In [1]: import numpy as np

In [2]: np.set_printoptions(precision=1, suppress=True, linewidth=100)

In [3]: W0 = np.array([[5, 9, 0, 0], [8, 0, 0, 0], [0, 0, 5, 9], [0, 0, 8, 0]])

In [4]: # 2 groups of indices that never mix

In [5]: vals, evecs = np.linalg.eig(W0)

In [6]: np.sort(np.linalg.eigvals(W0 @ W0))
Out[6]: array([ 40.3,  40.3, 128.7, 128.7])

In [7]: round(np.prod(vals), 1)
Out[7]: np.float64(5184.0)

In [8]: W0 @ evecs[:, 0] - vals[0] * evecs[:, 0]
Out[8]: array([0., 0., 0., 0.])

In [9]: vals
Out[9]: array([11.3, -6.3, 11.3, -6.3])

In [10]: rng = np.random.default_rng(84831)

In [11]: z = rng.permutation(4)

In [12]: M2 = W0[:, z] * rng.choice([-1, 1], 4)

In [13]: M2
Out[13]: 
array([[-5, -9,  0,  0],
       [-8,  0,  0,  0],
       [ 0,  0,  5,  9],
       [ 0,  0,  8,  0]])

In [14]: Uu, _, vt = np.linalg.svd(W0.T @ M2)

In [15]: z
Out[15]: array([0, 1, 2, 3])

In [16]: np.round(np.linalg.lstsq(W0, M2)[0], 1) + 0
Out[16]: 
array([[-1.,  0.,  0.,  0.],
       [ 0., -1.,  0.,  0.],
       [ 0.,  0.,  1.,  0.],
       [ 0.,  0.,  0.,  1.]])

In [17]: x = np.array([4, 7, 5, 8])

In [18]: y = M2 @ x

In [19]: y
Out[19]: array([-83, -32,  97,  40])

In [20]: np.linalg.solve(M2, y + M2[:, 3])
Out[20]: array([4., 7., 5., 9.])

In [21]: np.sort(np.linalg.eigvals(W0).real)
Out[21]: array([-6.3, -6.3, 11.3, 11.3])
